$ python -q
>>> import numpy as np
>>> import numpy.linalg as la
>>> np.set_printoptions(suppress=True, linewidth=120)
>>> rnd = lambda a: np.round(a, 3) + 0
>>> M = np.load("w.npy")
>>> M
array([[3., 2., 0., 0., 2.],
       [2., 3., 0., 0., 2.],
       [0., 0., 3., 2., 0.],
       [0., 0., 2., 3., 0.],
       [2., 2., 0., 0., 3.]])
>>> np.allclose(M @ M.T, M.T @ M)
True
>>> np.allclose(M, M.T)
True
>>> M @ M
array([[17., 16.,  0.,  0., 16.],
       [16., 17.,  0.,  0., 16.],
       [ 0.,  0., 13., 12.,  0.],
       [ 0.,  0., 12., 13.,  0.],
       [16., 16.,  0.,  0., 17.]])
>>> rnd(la.det(M))
np.float64(35.0)
>>> np.trace(M)
np.float64(15.0)
>>> data = np.array([[-2, 0, 0, 0, 0, 0],
...     [0, -3, 0, 0, 0, 0],
...     [0, 0, 2, 0, 0, 0],
...     [0, 0, 0, 0, 0, 0],
...     [0, 0, 0, 0, 2, 0],
...     [0, 0, 0, 0, 0, -2]])
>>> data
array([[-2,  0,  0,  0,  0,  0],
       [ 0, -3,  0,  0,  0,  0],
       [ 0,  0,  2,  0,  0,  0],
       [ 0,  0,  0,  0,  0,  0],
       [ 0,  0,  0,  0,  2,  0],
       [ 0,  0,  0,  0,  0, -2]])
>>> U, s, VT = la.svd(data)
>>> evecs = VT[:(s > 1e-8).sum()]
>>> rng = np.random.default_rng(604)
>>> x0 = data[1] + 3 * data[2] + rng.integers(2) * np.eye(6)[2]
>>> x0
array([ 0., -3.,  6.,  0.,  0.,  0.])
>>> evecs.T @ evecs
array([[1., 0., 0., 0., 0., 0.],
       [0., 1., 0., 0., 0., 0.],
       [0., 0., 1., 0., 0., 0.],
       [0., 0., 0., 0., 0., 0.],
       [0., 0., 0., 0., 1., 0.],
       [0., 0., 0., 0., 0., 1.]])
>>> np.allclose(evecs.T @ evecs @ x0, x0)
True
>>> data @ data.T
array([[4, 0, 0, 0, 0, 0],
       [0, 9, 0, 0, 0, 0],
       [0, 0, 4, 0, 0, 0],
       [0, 0, 0, 0, 0, 0],
       [0, 0, 0, 0, 4, 0],
       [0, 0, 0, 0, 0, 4]])
>>> rnd(la.svd(data, compute_uv=False))
array([3., 2., 2., 2., 2., 0.])
>>> data.T @ data
array([[4, 0, 0, 0, 0, 0],
       [0, 9, 0, 0, 0, 0],
       [0, 0, 4, 0, 0, 0],
       [0, 0, 0, 0, 0, 0],
       [0, 0, 0, 0, 4, 0],
       [0, 0, 0, 0, 0, 4]])
>>> np.argsort(-la.norm(data, axis=0).round(6), kind="stable")[:3]
array([1, 0, 2])
>>> la.matrix_rank(data, rtol=0.1)
np.int64(5)
>>> la.cond(data) > 100
np.True_
>>> vals, evecs = la.eigh(data)
>>> rnd(la.eigvalsh(data + 2 * np.eye(6)))
array([-1.,  0.,  0.,  2.,  4.,  4.])
>>> evecs.T @ data @ evecs
array([[-3.,  0.,  0.,  0.,  0.,  0.],
       [ 0., -2.,  0.,  0.,  0.,  0.],
       [ 0.,  0., -2.,  0.,  0.,  0.],
       [ 0.,  0.,  0.,  0.,  0.,  0.],
       [ 0.,  0.,  0.,  0.,  2.,  0.],
       [ 0.,  0.,  0.,  0.,  0.,  2.]])
>>> vals.sum(), np.trace(data)
(np.float64(-3.0), np.int64(-3))
>>> (vals > 1e-8).sum(), (vals < -1e-8).sum()
(np.int64(2), np.int64(3))
>>> np.unique(vals.round(6) + 0, return_counts=True)[1]
array([1, 2, 1, 2])
>>> la.matrix_rank(data - data[0, 0] * np.eye(6))
np.int64(4)
>>> arr = np.loadtxt("case12.csv", delimiter=",")
>>> arr
array([[0., 0., 0., 0., 0., 1., 1.],
       [0., 0., 3., 3., 0., 3., 3.],
       [0., 3., 0., 0., 0., 0., 0.],
       [0., 3., 0., 0., 0., 0., 0.],
       [0., 0., 0., 0., 0., 0., 0.],
       [1., 3., 0., 0., 0., 0., 0.],
       [1., 3., 0., 0., 0., 0., 0.]])
>>> rnd(la.norm(arr, 2) / la.norm(arr))
np.float64(0.698)
>>> np.argsort(-la.norm(arr, axis=0).round(6), kind="stable")[:3]
array([1, 5, 6])
>>> r = la.matrix_rank(arr)
>>> r
np.int64(4)
>>> N = la.svd(arr)[2][r:].T
>>> [int(la.matrix_rank(np.delete(arr, i, axis=0))) for i in range(7)]
[3, 3, 4, 4, 4, 4, 4]
>>> np.allclose(arr @ N, 0)
True
>>> E = np.load("run8.npy")
>>> E
array([[ -1.216, -61.002,  59.463],
       [ -0.39 , -59.546,  61.357],
       [ -1.216, -58.479,  60.622],
       [  2.29 , -60.612,  60.168],
       [  0.764, -59.186,  60.227],
       [ -0.396, -60.961,  60.708],
       [ -0.649, -60.351,  59.547],
       [  0.963, -58.101,  60.024],
       [ -0.873, -60.322,  60.887],
       [ -0.84 , -60.49 ,  61.28 ],
       [ -0.482, -60.811,  59.476],
       [  1.228, -59.326,  59.528],
       [  0.579, -58.898,  60.412],
       [ -0.286, -60.402,  59.22 ],
       [ -0.084, -58.952,  58.799],
       [ -0.234, -60.64 ,  60.443],
       [  0.543, -60.959,  61.544],
       [ -2.093, -60.592,  61.082],
       [  0.15 , -58.835,  59.137]])
>>> Ac = (E - E.mean(axis=0)) / E.std(axis=0)
>>> np.argwhere(np.abs(Ac) > 2)
array([[3, 0]])
>>> coef = la.lstsq(np.delete(Ac, 2, axis=1), Ac[:, 2])[0]
>>> rnd(coef)
array([-0.136, -0.201])
>>> np.abs(coef).argmax()
np.int64(1)
>>> rnd(1 - np.var(Ac[:, 2] - np.delete(Ac, 2, axis=1) @ coef))
np.float64(0.074)
